>>> import numpy as np
>>> np.set_printoptions(precision=2, suppress=True, linewidth=100, sign=" ")
>>> def tidy(a):
...     return np.round(a, 2) + 0
... 
>>> J = np.loadtxt("x.csv", delimiter=",")
>>> J
array([[ 3.,  0.,  2.,  2.,  0.],
       [ 0.,  3.,  0.,  0.,  2.],
       [ 2.,  0.,  3.,  2.,  0.],
       [ 2.,  0.,  2.,  3.,  0.],
       [ 0.,  2.,  0.,  0.,  3.]])
>>> def softmax(z):
...     e = np.exp(z - z.max(axis=-1, keepdims=True))
...     return e / e.sum(axis=-1, keepdims=True)
... 
>>> tidy(softmax(J[4]))
array([ 0.03,  0.24,  0.03,  0.03,  0.66])
>>> tidy(softmax(J[4] + 4))
array([ 0.03,  0.24,  0.03,  0.03,  0.66])
>>> S = J @ J.T / np.sqrt(5)
>>> softmax(S).round(6).argmax(axis=1)
array([ 0,  1,  2,  3,  4])
>>> tidy(softmax(S)[4] @ J)
array([ 0.01,  2.38,  0.01,  0.01,  2.6 ])
>>> vals, V = np.linalg.eigh(J)
>>> tidy(vals)
array([ 1.,  1.,  1.,  5.,  7.])
>>> tidy(np.sort(np.linalg.eigvals(J).real))
array([ 1.,  1.,  1.,  5.,  7.])
>>> (np.linalg.matrix_power((J != 0) + (J.T != 0) + np.eye(5), 5) > 0).astype(int)
array([[ 1,  0,  1,  1,  0],
       [ 0,  1,  0,  0,  1],
       [ 1,  0,  1,  1,  0],
       [ 1,  0,  1,  1,  0],
       [ 0,  1,  0,  0,  1]])
>>> (J != 0).astype(int)
array([[ 1,  0,  1,  1,  0],
       [ 0,  1,  0,  0,  1],
       [ 1,  0,  1,  1,  0],
       [ 1,  0,  1,  1,  0],
       [ 0,  1,  0,  0,  1]])
>>> np.flatnonzero(np.linalg.matrix_power((J != 0) + (J.T != 0) + np.eye(5), 5)[3])
array([ 0,  2,  3])
>>> tidy(np.linalg.det(J))
np.float64(35.0)
>>> J @ J
array([[ 17.,   0.,  16.,  16.,   0.],
       [  0.,  13.,   0.,   0.,  12.],
       [ 16.,   0.,  17.,  16.,   0.],
       [ 16.,   0.,  16.,  17.,   0.],
       [  0.,  12.,   0.,   0.,  13.]])
>>> q = J.astype(float).copy()
>>> for j in range(5):
...     q[:, j] -= q[:, :j] @ (q[:, :j].T @ q[:, j])
...     q[:, j] /= np.linalg.norm(q[:, j])
... 
>>> tidy(q)
array([[ 0.73,  0.  , -0.59, -0.35,  0.  ],
       [ 0.  ,  0.83,  0.  ,  0.  , -0.55],
       [ 0.49,  0.  ,  0.8 , -0.35,  0.  ],
       [ 0.49,  0.  ,  0.08,  0.87,  0.  ],
       [ 0.  ,  0.55,  0.  ,  0.  ,  0.83]])
>>> tidy(q.T @ J)
array([[ 4.12,  0.  ,  3.88,  3.88,  0.  ],
       [ 0.  ,  3.61,  0.  ,  0.  ,  3.33],
       [ 0.  ,  0.  ,  1.39,  0.68,  0.  ],
       [ 0.  ,  0.  ,  0.  ,  1.22,  0.  ],
       [ 0.  ,  0.  ,  0.  ,  0.  ,  1.39]])
>>> vec = np.array([2, 4, -8, 2, -3])
>>> h1 = np.maximum(J @ vec, 0)
>>> J * (h1 > 1e-9)[:, None]
array([[ 0.,  0.,  0.,  0.,  0.],
       [ 0.,  3.,  0.,  0.,  2.],
       [ 0.,  0.,  0.,  0.,  0.],
       [ 0.,  0.,  0.,  0.,  0.],
       [ 0.,  0.,  0.,  0.,  0.]])
>>> np.maximum(J @ (3 * vec), 0)
array([  0.,  18.,   0.,   0.,   0.])
>>> J.T @ h1
array([  0.,  18.,   0.,   0.,  12.])
>>> np.maximum(J @ vec, 0) - np.maximum(-J @ vec, 0)
array([ -6.,   6., -16.,  -6.,  -1.])
>>> tidy(np.tanh(J @ vec))
array([-1.  ,  1.  , -1.  , -1.  , -0.76])
>>> h1
array([ 0.,  6.,  0.,  0.,  0.])
>>> np.flatnonzero(h1 > 1e-9)
array([ 1])
>>> W0 = np.load("layer19.npy")
>>> W0
array([[ 0,  4,  1,  5,  2,  1,  6,  3,  8,  8,  9,  1],
       [ 6,  6,  7,  7,  4,  4,  1,  1,  1,  7,  9,  0],
       [ 0,  1,  8,  2,  9,  6,  7,  1,  6,  8,  7,  7],
       [ 6,  1,  8,  4,  1,  3,  1,  5,  1,  3,  2,  1],
       [ 6,  3,  0,  9,  5,  2,  5,  3,  9,  5,  9,  8],
       [ 5,  9,  1,  5,  8,  2,  5,  6,  0,  6,  9,  6],
       [ 3,  4,  7,  6,  3,  9,  4,  7,  9,  7,  3,  3],
       [ 6,  6,  6,  7,  5,  7,  2,  0,  1,  5,  1,  3],
       [ 6,  8,  8,  3,  7,  1,  4,  8,  4,  1,  0,  9],
       [ 8,  2,  4,  8,  0,  4,  1,  3,  5,  6,  4,  0],
       [ 8,  3,  0,  4,  6,  5,  6,  0,  6,  9,  9,  6],
       [ 7,  6,  9,  5,  8,  6,  3,  6,  0,  8,  0,  7],
       [ 6,  6,  7,  7,  4,  4,  1,  1,  1,  7,  9,  0]])
>>> # row 12 repeats row 1
>>> q, r_ = np.linalg.qr(W0)
>>> q.shape, r_.shape
((13, 12), (12, 12))
>>> np.trace(q @ q.T)
np.float64(12.0)
>>> tidy(q.T @ q)
array([[ 1.,  0.,  0.,  0.,  0.,  0.,  0.,  0.,  0.,  0.,  0.,  0.],
       [ 0.,  1.,  0.,  0.,  0.,  0.,  0.,  0.,  0.,  0.,  0.,  0.],
       [ 0.,  0.,  1.,  0.,  0.,  0.,  0.,  0.,  0.,  0.,  0.,  0.],
       [ 0.,  0.,  0.,  1.,  0.,  0.,  0.,  0.,  0.,  0.,  0.,  0.],
       [ 0.,  0.,  0.,  0.,  1.,  0.,  0.,  0.,  0.,  0.,  0.,  0.],
       [ 0.,  0.,  0.,  0.,  0.,  1.,  0.,  0.,  0.,  0.,  0.,  0.],
       [ 0.,  0.,  0.,  0.,  0.,  0.,  1.,  0.,  0.,  0.,  0.,  0.],
       [ 0.,  0.,  0.,  0.,  0.,  0.,  0.,  1.,  0.,  0.,  0.,  0.],
       [ 0.,  0.,  0.,  0.,  0.,  0.,  0.,  0.,  1.,  0.,  0.,  0.],
       [ 0.,  0.,  0.,  0.,  0.,  0.,  0.,  0.,  0.,  1.,  0.,  0.],
       [ 0.,  0.,  0.,  0.,  0.,  0.,  0.,  0.,  0.,  0.,  1.,  0.],
       [ 0.,  0.,  0.,  0.,  0.,  0.,  0.,  0.,  0.,  0.,  0.,  1.]])
>>> tidy(np.abs(np.diag(r_)))
array([ 20.66,  10.33,  13.54,   8.31,   9.37,   6.84,   5.44,   7.29,   5.03,   4.83,   6.84,
         0.74])
>>> proj = W0 @ np.linalg.solve(W0.T @ W0, W0.T)
>>> tidy(proj @ W0[:, 2])
array([ 1.,  7.,  8.,  8.,  0.,  1.,  7.,  6.,  8.,  4.,  0.,  9.,  7.])
>>> np.allclose(proj @ proj, proj)
True
>>> other = np.c_[W0[:, :5] @ np.array([[0, 0, -3, 4, -3],
...     [5, 5, 2, 1, 2],
...     [5, 1, -2, -2, -1],
...     [0, 0, 5, 0, 4],
...     [-4, -4, -5, 0, -3]]), np.array([-5, 3, 2, 1, -3, -3, -3, -3, 2, 5, 5, -2, 4])]
>>> other
array([[ 17,  13,  21,   2,  21,  -5],
       [ 49,  21,  -5,  16,   3,   3],
       [  9, -23, -49, -15, -25,   2],
       [ 41,   9, -17,   9, -11,   1],
       [ -5,  -5,   8,  27,   9,  -3],
       [ 18,  14, -14,  27,  -2,  -3],
       [ 43,  15,   0,   2,   7,  -3],
       [ 40,  16,  -8,  18,   1,  -3],
       [ 52,  20, -38,  16, -19,   2],
       [ 30,  14,  12,  26,   8,   5],
       [ -9,  -9, -28,  35, -20,   5],
       [ 43,   7, -42,  16, -22,  -2],
       [ 49,  21,  -5,  16,   3,   4]])
>>> np.linalg.matrix_rank(np.c_[W0, other])
np.int64(13)
>>> tidy(np.linalg.lstsq(W0, other[:, 0])[0])
array([ 0.,  5.,  5.,  0., -4.,  0.,  0.,  0.,  0.,  0.,  0.,  0.])
>>> tidy(np.linalg.norm(other - W0 @ np.linalg.lstsq(W0, other)[0], axis=0))
array([ 0.  ,  0.  ,  0.  ,  0.  ,  0.  ,  0.71])
>>> tidy(np.linalg.norm(np.linalg.qr(W0)[0].T @ other, axis=0) ** 2 / ((other ** 2).sum(axis=0) + 1e-12))
array([ 1.,  1.,  1.,  1.,  1.,  1.])
>>> W = np.array([[1, 2, 1, 2, 2, 2],
...     [1, 0, 2, 1, 0, 2],
...     [0, 2, 2, 2, 2, 0],
...     [0, 0, 1, 0, 0, 0],
...     [0, 1, 0, 1, 0, 2],
...     [1, 1, 2, 2, 2, 0],
...     [1, 2, 1, 0, 2, 2],
...     [0, 0, 2, 1, 0, 2],
...     [1, 0, 1, 0, 2, 2],
...     [2, 2, 0, 0, 1, 0],
...     [2, 1, 2, 0, 1, 0],
...     [2, 2, 2, 0, 2, 2]])
>>> coef = np.array([6, 8, 2, 3, 4, 3])
>>> act = np.maximum(W0 @ W + coef, 0)
>>> np.linalg.matrix_rank(act)
np.int64(6)
>>> (act > 0).astype(int)
array([[ 1,  1,  1,  1,  1,  1],
       [ 1,  1,  1,  1,  1,  1],
       [ 1,  1,  1,  1,  1,  1],
       [ 1,  1,  1,  1,  1,  1],
       [ 1,  1,  1,  1,  1,  1],
       [ 1,  1,  1,  1,  1,  1],
       [ 1,  1,  1,  1,  1,  1],
       [ 1,  1,  1,  1,  1,  1],
       [ 1,  1,  1,  1,  1,  1],
       [ 1,  1,  1,  1,  1,  1],
       [ 1,  1,  1,  1,  1,  1],
       [ 1,  1,  1,  1,  1,  1],
       [ 1,  1,  1,  1,  1,  1]])
>>> C = np.array([[4, -5, 3],
...     [4, 3, 0],
...     [-3, -4, 5],
...     [5, -2, -1],
...     [0, 0, 2],
...     [1, 5, -1]])
>>> W @ C
array([[ 21,   3,   8],
       [  5,  -5,  10],
       [ 12,  -6,  12],
       [ -3,  -4,   5],
       [ 11,  11,  -3],
       [ 12, -14,  15],
       [ 11,   7,  10],
       [  1,   0,   7],
       [  3,   1,  10],
       [ 16,  -4,   8],
       [  6, -15,  18],
       [ 12,  -2,  18]])
>>> ang = np.radians(180)
>>> r_ = np.eye(12)
>>> r_[10, 10] = r_[8, 8] = np.cos(ang)
>>> r_[10, 8], r_[8, 10] = -np.sin(ang), np.sin(ang)
>>> tidy(r_)
array([[ 1.,  0.,  0.,  0.,  0.,  0.,  0.,  0.,  0.,  0.,  0.,  0.],
       [ 0.,  1.,  0.,  0.,  0.,  0.,  0.,  0.,  0.,  0.,  0.,  0.],
       [ 0.,  0.,  1.,  0.,  0.,  0.,  0.,  0.,  0.,  0.,  0.,  0.],
       [ 0.,  0.,  0.,  1.,  0.,  0.,  0.,  0.,  0.,  0.,  0.,  0.],
       [ 0.,  0.,  0.,  0.,  1.,  0.,  0.,  0.,  0.,  0.,  0.,  0.],
       [ 0.,  0.,  0.,  0.,  0.,  1.,  0.,  0.,  0.,  0.,  0.,  0.],
       [ 0.,  0.,  0.,  0.,  0.,  0.,  1.,  0.,  0.,  0.,  0.,  0.],
       [ 0.,  0.,  0.,  0.,  0.,  0.,  0.,  1.,  0.,  0.,  0.,  0.],
       [ 0.,  0.,  0.,  0.,  0.,  0.,  0.,  0., -1.,  0.,  0.,  0.],
       [ 0.,  0.,  0.,  0.,  0.,  0.,  0.,  0.,  0.,  1.,  0.,  0.],
       [ 0.,  0.,  0.,  0.,  0.,  0.,  0.,  0.,  0.,  0., -1.,  0.],
       [ 0.,  0.,  0.,  0.,  0.,  0.,  0.,  0.,  0.,  0.,  0.,  1.]])
>>> other = W0 @ r_.T
>>> np.allclose(np.linalg.norm(W0, axis=1), np.linalg.norm(other, axis=1))
True
>>> F = np.loadtxt("block9.csv", delimiter=",")
>>> F
array([[ -3.01,  -1.13,  -2.41,  -0.95,  -2.28,   0.05,   0.71,  -4.47,  -2.4 ,   0.8 ,   0.61,
         -0.93],
       [  4.48,   3.51,  -4.56,   0.31,   2.73,  -2.19,   0.  ,  -1.91,  -0.78,  -0.61,   0.28,
         -0.52],
       [ -3.39,  -0.92,   5.12,   5.82,   9.31,  -7.62,   5.97,   0.24,   3.5 ,   1.64, -10.54,
          1.43],
       [  8.14,   2.7 ,   1.09,  -4.16,  -7.78,  13.76,  -5.97,   6.74,   0.12,   0.98,  13.78,
          1.41],
       [  1.97,  -2.81,   5.83,  -0.03,   0.43,   3.05,  -2.53,   2.99,  -0.63,  -3.67,  -1.31,
         -0.16],
       [  3.09,   0.22,   0.28,  -6.89, -11.8 ,  15.73,  -6.13,   7.91,  -2.39,   3.41,  16.2 ,
          0.52],
       [ -2.75,  -2.65,   0.52,   2.31,  -0.66,  -5.55,   2.02,  -4.9 ,   2.91,   2.4 ,  -0.59,
         -1.35],
       [  3.4 ,   7.96,  -4.9 ,   4.32,   5.28,  -5.21,   4.19,  -0.64,   4.46,   4.96,  -0.53,
          1.45],
       [  7.13,   8.41, -13.47,  -5.78,  -1.06,   3.17,  -0.49,   1.31,  -7.61,   2.65,   7.97,
         -3.06],
       [ -1.9 ,   0.18,  -1.6 ,   1.77,   0.51,  -3.35,   2.16,  -3.02,   2.14,   4.32,   1.93,
         -0.67],
       [  4.28,   7.59, -14.39,  -4.42,  -2.75,   3.14,  -1.45,  -6.69, -11.26,  -5.38,  -0.64,
         -2.81],
       [ -1.2 ,  -6.36,   2.33,  -6.08, -10.91,   9.85,  -6.05,  -0.99,  -6.42,  -6.85,   4.72,
         -3.61],
       [  2.52,   4.8 ,  -7.47,  -3.93,  -2.25,   4.19,  -1.07,  -1.37,  -6.3 ,   0.24,   3.65,
         -2.47],
       [  2.2 ,   2.31,  -5.38,  -0.19,   3.16,  -2.54,   1.05,  -4.21,  -5.83,  -1.96,  -4.34,
         -0.85],
       [ -6.54,  -1.59,   0.98,   0.16,   0.84,  -4.01,   2.07,  -2.16,   0.68,   0.12,  -4.53,
         -0.42],
       [ -0.73,  -0.37,   0.57,   2.53,   3.64,  -2.28,   1.79,  -2.79,   0.25,   0.43,  -3.58,
         -0.56],
       [  5.62,   5.67,  -9.47,  -0.93,  -1.74,   2.65,   0.47,  -2.54,  -3.69,   2.45,   6.68,
         -1.8 ],
       [  3.27,   5.98,  -8.35,   0.39,   5.83,  -4.72,   2.13,  -2.63,  -4.71,  -1.  ,  -3.94,
         -1.72],
       [ -1.46,   2.58,  -4.54,  -3.  ,  -6.76,   4.61,  -1.13,   0.21,   0.11,   2.79,   6.97,
         -1.39],
       [ -3.32,  -2.77,  13.35,   9.69,  11.78, -11.48,   5.23,   6.02,  11.84,   0.58, -14.08,
          4.18],
       [  3.41,  -1.78,   0.85,   1.12,  -5.03,   2.82,  -2.5 ,  -0.74,   0.31,  -2.44,   2.89,
         -0.58],
       [  1.61,   7.03,  -4.91,  -0.37,  -0.2 ,   1.66,   0.17,   3.  ,   0.86,   1.46,   1.82,
          1.75],
       [  2.95,   4.11,  -3.57,   2.17,   2.78,  -2.48,   1.74,  -0.59,  -0.24,   0.16,  -1.74,
          0.16],
       [ -0.35,  -3.45,  14.69,   5.  ,   2.93,  -1.52,  -0.39,   6.94,  13.7 ,   1.81,  -2.01,
          4.07],
       [  7.21,  11.21, -15.83,  -1.47,   6.14,  -4.03,   2.1 ,  -4.53,  -5.82,   4.12,   3.83,
         -2.08],
       [  0.92,  -3.86,   0.4 ,  -3.53,  -0.12,   3.19,  -2.5 ,  -2.19,  -5.81,  -4.42,  -0.3 ,
         -2.74],
       [  3.09,   3.12,   3.85,   0.07,  -3.21,   7.69,  -2.24,   6.76,   5.86,   4.75,   8.28,
          2.74],
       [ -3.07,   1.64,  -6.98,  -0.35,   1.61,  -5.52,   3.49,  -3.91,  -4.91,  -0.16,  -4.85,
         -1.7 ],
       [ -1.71,  -3.18,   5.98,   0.87,  -2.35,   2.75,  -0.57,   1.49,   4.21,   2.25,   3.46,
          1.57],
       [  2.19,  -2.49,   3.81,   0.55,  -1.64,   1.38,  -0.93,   2.13,   2.1 ,   1.7 ,   3.8 ,
          0.27],
       [ -2.14,  -4.28,   2.55,  -2.46,  -0.16,   1.69,   0.23,  -0.37,  -1.82,   1.75,   2.15,
         -1.2 ],
       [  3.06,   7.01,  -4.45,   0.19,  -0.16,   0.21,  -0.65,   2.89,   3.57,   2.98,   5.03,
          2.08],
       [  4.79,  15.41, -21.59,  -3.91,  -3.1 ,   1.38,   1.27,  -5.81,  -8.57,   0.33,   4.  ,
         -3.36],
       [  1.88,   3.03,  -4.86,   1.78,  -0.25,  -3.47,  -0.15,  -4.31,  -1.5 ,  -2.54,  -2.01,
         -0.55],
       [ -0.64,  -2.39,   9.45,   4.93,   5.14,  -5.01,   0.69,   4.46,   9.22,   0.58,  -4.18,
          2.94],
       [ -0.74,  -3.48,   8.29,   2.52,  -1.12,  -0.15,  -1.63,   3.82,   9.79,   3.46,   2.59,
          3.16],
       [  9.39,  13.11, -15.68,  -6.28,   4.92,   4.75,  -0.66,   2.16, -10.55,   3.92,   6.53,
         -1.96],
       [  2.73,  -1.43,   0.46,  -3.77,  -6.21,   8.28,  -2.52,   2.84,  -3.59,   0.68,   7.35,
         -1.59],
       [ -7.97, -15.67,  20.75,   5.06,   6.12,  -7.12,   1.96,  -0.08,   8.06,  -4.08, -13.12,
          0.02],
       [ -3.43,  -5.53,   9.45,   2.19,   2.13,  -1.38,   1.4 ,   4.72,   4.51,   1.52,  -2.38,
          1.97],
       [ -2.67,   4.64, -11.28,  -0.11,   1.06,  -4.92,   3.56,  -6.31,  -5.44,   1.92,   0.25,
         -1.34],
       [ -2.37,  -0.21,   2.42,   4.08,   3.51,  -6.39,   2.41,   0.18,   4.63,   0.85,  -4.99,
          1.56]])
>>> Xs = (F - F.mean(axis=0)) / F.std(axis=0)
>>> np.argwhere(np.abs(Xs) > 2)
array([[  2,   6],
       [  3,   5],
       [  3,   6],
       [  3,  10],
       [  5,   4],
       [  5,   5],
       [  5,   6],
       [  5,   7],
       [  5,  10],
       [ 10,   9],
       [ 11,   4],
       [ 11,   6],
       [ 11,   9],
       [ 19,   3],
       [ 19,   4],
       [ 19,   5],
       [ 19,   8],
       [ 19,  10],
       [ 19,  11],
       [ 23,   8],
       [ 23,  11],
       [ 32,   1],
       [ 32,   2],
       [ 36,   0],
       [ 36,   1],
       [ 38,   0],
       [ 38,   1],
       [ 38,   2],
       [ 38,  10]])
>>> tidy(Xs.std(axis=0))
array([ 1.,  1.,  1.,  1.,  1.,  1.,  1.,  1.,  1.,  1.,  1.,  1.])
>>> coef = np.linalg.lstsq(np.delete(Xs, 4, axis=1), Xs[:, 4])[0]
>>> tidy(coef)
array([ 0.46,  1.  ,  2.06, -0.5 , -0.99,  0.06, -0.21, -0.83,  0.38, -0.49,  0.1 ])
>>> tidy(1 - np.var(Xs[:, 4] - np.delete(Xs, 4, axis=1) @ coef))
np.float64(0.98)
